% ipython --no-banner

In [1]: import numpy as np

In [2]: np.set_printoptions(precision=4, suppress=True, linewidth=120, sign=" ")

In [3]: rnd = lambda a: np.round(a, 4) + 0

In [4]: rng = np.random.default_rng(401120)

In [5]: feats = np.triu(rng.random((11, 11)) < 0.2, 1).astype(int)

In [6]: feats = feats + feats.T

In [7]: feats
Out[7]: 
array([[ 0,  0,  0,  0,  0,  0,  0,  0,  0,  1,  0],
       [ 0,  0,  0,  0,  0,  0,  1,  1,  0,  0,  1],
       [ 0,  0,  0,  1,  0,  0,  0,  0,  0,  0,  0],
       [ 0,  0,  1,  0,  0,  0,  0,  1,  1,  0,  0],
       [ 0,  0,  0,  0,  0,  0,  0,  0,  0,  0,  0],
       [ 0,  0,  0,  0,  0,  0,  0,  0,  1,  0,  0],
       [ 0,  1,  0,  0,  0,  0,  0,  0,  0,  1,  0],
       [ 0,  1,  0,  1,  0,  0,  0,  0,  0,  0,  0],
       [ 0,  0,  0,  1,  0,  1,  0,  0,  0,  0,  0],
       [ 1,  0,  0,  0,  0,  0,  1,  0,  0,  0,  0],
       [ 0,  1,  0,  0,  0,  0,  0,  0,  0,  0,  0]])

In [8]: # rows and columns are dependent

In [9]: np.allclose(feats, feats.T)
Out[9]: True

In [10]: rnd(np.abs(np.linalg.eigvals(feats)).max())
Out[10]: np.float64(2.0886)

In [11]: np.allclose(feats @ feats.T, feats.T @ feats)
Out[11]: True

In [12]: X = np.loadtxt("a.csv", delimiter=",")

In [13]: X
Out[13]: 
array([[ 11.,   1.,   1.,   0.,   1.,  -1.,  -2.,   2.,   2.,   1.,   0.],
       [ -2.,  -2.,  -2.,  -2.,   0.,   1.,  -1.,   1.,   1.,   2.,   2.],
       [  1.,  -2.,  12.,   0.,  -2.,   2.,   2.,   2.,  -1.,   0.,   2.],
       [ -2.,   2.,  -1.,  10.,   1.,   2.,  -2.,   0.,   2.,   0.,   2.],
       [  0.,   0.,   1.,  -1., -10.,  -1.,  -1.,  -2.,  -1.,  -1.,   0.],
       [  1.,   1.,  -2.,  -2.,  -1., -12.,   0.,   0.,   2.,  -1.,  -2.],
       [  0.,  -1.,  -2.,  -1.,  -1.,  -1.,  18.,  -2.,   1.,   0.,  -1.],
       [ -2.,   2.,  -2.,  -1.,  -1.,  -2.,   0., -21.,   1.,   1.,   0.],
       [  2.,  -2.,   1.,  -2.,  -1.,  -2.,  -1.,   1.,   0.,  -2.,   1.],
       [  1.,  -1.,  -2.,   0.,  -1.,  -2.,   1.,  -1.,   0.,  -9.,   2.],
       [ -2.,  -2.,   1.,  -1.,   1.,   1.,   1.,  -2.,   2.,   2.,  19.]])

In [14]: vec = np.array([-3, -5, -1, 3, -1, 2, 2, -2, -5, -2, 0])

In [15]: rhs = X @ vec

In [16]: rhs
Out[16]: array([-62.,   1.,   6.,  16.,  13., -43.,  38.,  27.,  -6.,  23.,   5.])

In [17]: rnd(np.linalg.solve(X, rhs))
Out[17]: array([-3., -5., -1.,  3., -1.,  2.,  2., -2., -5., -2.,  0.])

In [18]: rnd(np.linalg.solve(X, rhs + X[:, 6]))
Out[18]: array([-3., -5., -1.,  3., -1.,  2.,  3., -2., -5., -2.,  0.])

In [19]: rnd(np.linalg.solve(X, X[:, 4]))
Out[19]: array([ 0.,  0.,  0.,  0.,  1.,  0.,  0.,  0.,  0.,  0.,  0.])

In [20]: rnd(np.linalg.solve(X, 5 * rhs))
Out[20]: array([-15., -25.,  -5.,  15.,  -5.,  10.,  10., -10., -25., -10.,   0.])

In [21]: rnd(np.linalg.solve(X.T, X[4]))
Out[21]: array([ 0.,  0.,  0.,  0.,  1.,  0.,  0.,  0.,  0.,  0.,  0.])
